% ipython --no-banner

In [1]: import numpy as np

In [2]: np.set_printoptions(precision=2, suppress=True, linewidth=160, sign=" ")

In [3]: M = np.array([[0.7, 1.0, 1.8, -1.2, -0.5, -1.2, -1.1, -0.6, -0.8, 0.3],
   ...:     [1.4, -0.7, 1.7, -3.0, 0.2, 0.7, -0.3, -0.8, 1.3, 0.0],
   ...:     [1.1, -1.1, -0.4, 0.0, 0.7, -1.0, 0.8, -1.9, -0.6, 0.1],
   ...:     [-1.1, -1.8, 1.1, 0.6, 0.9, 0.2, -1.7, 0.1, -0.9, 0.7],
   ...:     [1.4, 0.2, -0.9, 0.7, -0.5, 0.7, -0.5, 1.4, -0.5, -0.6],
   ...:     [-0.4, -1.6, -0.1, -0.1, -1.8, -1.9, -0.7, 1.2, 0.0, -0.7],
   ...:     [-0.8, 0.5, -0.1, -0.1, 0.3, 0.8, 0.5, -1.7, -1.0, 1.6],
   ...:     [0.6, -1.2, -2.0, 0.7, -1.4, -0.8, 0.2, 0.0, 2.0, 1.7],
   ...:     [-0.9, 0.2, -1.8, -1.9, 1.8, 0.2, -1.2, 0.4, 0.4, -0.5],
   ...:     [0.1, -0.1, -1.0, -0.6, 2.0, -1.8, 1.3, -1.7, 2.5, -0.4]])

In [4]: rng = np.random.default_rng(411)

In [5]: M[:, 3] = 2 * M[:, 4] + 0.02 * rng.normal(size=10)

In [6]: print(M)
[[ 0.7   1.    1.8  -1.01 -0.5  -1.2  -1.1  -0.6  -0.8   0.3 ]
 [ 1.4  -0.7   1.7   0.39  0.2   0.7  -0.3  -0.8   1.3   0.  ]
 [ 1.1  -1.1  -0.4   1.43  0.7  -1.    0.8  -1.9  -0.6   0.1 ]
 [-1.1  -1.8   1.1   1.8   0.9   0.2  -1.7   0.1  -0.9   0.7 ]
 [ 1.4   0.2  -0.9  -0.99 -0.5   0.7  -0.5   1.4  -0.5  -0.6 ]
 [-0.4  -1.6  -0.1  -3.58 -1.8  -1.9  -0.7   1.2   0.   -0.7 ]
 [-0.8   0.5  -0.1   0.6   0.3   0.8   0.5  -1.7  -1.    1.6 ]
 [ 0.6  -1.2  -2.   -2.84 -1.4  -0.8   0.2   0.    2.    1.7 ]
 [-0.9   0.2  -1.8   3.62  1.8   0.2  -1.2   0.4   0.4  -0.5 ]
 [ 0.1  -0.1  -1.    3.98  2.   -1.8   1.3  -1.7   2.5  -0.4 ]]

In [7]: mat = np.load("layer9.npy")

In [8]: print(mat)
[[ -5   2  10   2  -4   1  -3   2]
 [  1   3   8  -7   7  -1  -8  10]
 [ -4   6   6  -3   0   5   4   8]
 [ -9   9   4  -3  -4   0   2  -2]
 [  1  -3  10   0   2  -5 -14   2]
 [ -6   2   6   3  -6  -1  -2  -4]
 [  4  -8   8   4   1  -5 -14   0]]

In [9]: W = np.array([[7, -2], [4, 6], [7, -8], [0, 9], [6, -9], [0, 8], [5, -4], [5, 1]])

In [10]: beta = np.array([-4, -1])

In [11]: act = np.maximum(mat @ W + beta, 0)

In [12]: print((act > 0).astype(int))
[[ 1  1]
 [ 1  0]
 [ 1  0]
 [ 0  1]
 [ 1  0]
 [ 0  1]
 [ 0  0]]

In [13]: basis = np.array([[-1, -1], [2, 0]])

In [14]: print(W @ basis)
[[-11  -7]
 [  8  -4]
 [-23  -7]
 [ 18   0]
 [-24  -6]
 [ 16   0]
 [-13  -5]
 [ -3  -5]]

In [15]: print((act @ basis).round(6).argmax(axis=1))
[ 0  0  0  0  0  0  0]
